>>> import numpy as np
>>> import numpy.linalg as la
>>> np.set_printoptions(precision=2, suppress=True, linewidth=160)
>>> def tidy(a):
...     return np.round(a, 2) + 0
... 
>>> B = np.array([[1, 1], [1, -1]])
>>> rng = np.random.default_rng(15)
>>> J = np.kron(B, np.kron(B, B))[rng.permutation(8)][:4]
>>> print(J)
[[ 1  1 -1 -1  1  1 -1 -1]
 [ 1  1  1  1  1  1  1  1]
 [ 1 -1 -1  1  1 -1 -1  1]
 [ 1  1 -1 -1 -1 -1  1  1]]
>>> B = J / la.norm(J, axis=1, keepdims=True)
>>> G = B @ B.T
>>> (G - 2 * np.eye(4)).round(6).argmax(axis=1)
array([1, 0, 0, 0])
>>> np.degrees(np.arccos(np.clip(G[3, 0], -1, 1)))
np.float64(90.0)
>>> tidy(la.norm(B, axis=1))
array([1., 1., 1., 1.])
>>> T = np.stack([J, 5 * J, J[::-1]])
>>> print(T.sum(axis=0))
[[ 7  7 -7 -7  5  5 -5 -5]
 [ 7  5  5  7  7  5  5  7]
 [ 7 -5 -5  7  7 -5 -5  7]
 [ 7  7 -7 -7 -5 -5  5  5]]
>>> tidy(la.norm(T, axis=(1, 2)))
array([ 5.66, 28.28,  5.66])
>>> print(T.shape)
(3, 4, 8)
>>> Uu, sigma, VT = la.svd(J, full_matrices=False)
>>> Uu.shape, sigma.shape, VT.shape
((4, 4), (4,), (4, 8))
>>> tidy(np.cumsum(sigma ** 2) / np.sum(sigma ** 2))
array([0.25, 0.5 , 0.75, 1.  ])
>>> tidy(np.sqrt((sigma ** 2).sum())), tidy(la.norm(J))
(np.float64(5.66), np.float64(5.66))
>>> J - J[0]
array([[ 0,  0,  0,  0,  0,  0,  0,  0],
       [ 0,  0,  2,  2,  0,  0,  2,  2],
       [ 0, -2,  0,  2,  0, -2,  0,  2],
       [ 0,  0,  0,  0, -2, -2,  2,  2]])
>>> J.sum(axis=0)
array([ 4,  2, -2,  0,  2,  0,  0,  2])
>>> tidy(la.svd(J, compute_uv=False))
array([2.83, 2.83, 2.83, 2.83])
>>> print(J.sum(axis=1))
[0 8 0 0]
>>> np.diff(J, axis=0)
array([[ 0,  0,  2,  2,  0,  0,  2,  2],
       [ 0, -2, -2,  0,  0, -2, -2,  0],
       [ 0,  2,  0, -2, -2,  0,  2,  0]])
>>> print(la.matrix_rank(J))
4
>>> J.mean(axis=0)
array([ 1. ,  0.5, -0.5,  0. ,  0.5,  0. ,  0. ,  0.5])
>>> A = np.array([[-2, 0, -1], [-1, -2, -1], [-1, 0, 1]])
>>> A
array([[-2,  0, -1],
       [-1, -2, -1],
       [-1,  0,  1]])
>>> print(np.einsum("ii->", A))
-3
>>> tidy(la.det(A[::-1]))
np.float64(-6.0)
>>> T = np.stack([A, 3 * A, A[::-1]])
>>> la.matrix_rank(T)
array([3, 3, 3])
>>> np.einsum("bij,cij->bc", T, T)
array([[ 13,  39,   8],
       [ 39, 117,  24],
       [  8,  24,  13]])
>>> print(tidy(la.det(T)))
[  6. 162.  -6.]
>>> tidy(la.norm(T, axis=(1, 2)))
array([ 3.61, 10.82,  3.61])
>>> data = np.array([[11.57, 3.41, 10.0],
...     [10.7, 3.2, 9.29],
...     [3.91, 1.3, 3.75],
...     [2.08, 0.69, 2.23],
...     [0.46, 0.1, 0.68],
...     [-0.27, 0.12, -0.73],
...     [-0.53, 0.46, -1.67],
...     [-0.66, 0.63, -2.08],
...     [-0.73, 0.71, -2.29],
...     [-2.87, 2.4, -6.82],
...     [-3.2, 2.6, -7.41],
...     [-4.91, 3.5, -10.27],
...     [-5.16, 3.62, -10.68]])
>>> print(data)
[[ 11.57   3.41  10.  ]
 [ 10.7    3.2    9.29]
 [  3.91   1.3    3.75]
 [  2.08   0.69   2.23]
 [  0.46   0.1    0.68]
 [ -0.27   0.12  -0.73]
 [ -0.53   0.46  -1.67]
 [ -0.66   0.63  -2.08]
 [ -0.73   0.71  -2.29]
 [ -2.87   2.4   -6.82]
 [ -3.2    2.6   -7.41]
 [ -4.91   3.5  -10.27]
 [ -5.16   3.62 -10.68]]
>>> G = data.T @ data
>>> tidy(la.eigvalsh(G)[::-1])
array([840.05, 101.  ,   0.37])
>>> print((data @ data.T).shape)
(13, 13)
>>> tidy(np.trace(G)), tidy((data ** 2).sum())
(np.float64(941.41), np.float64(941.41))
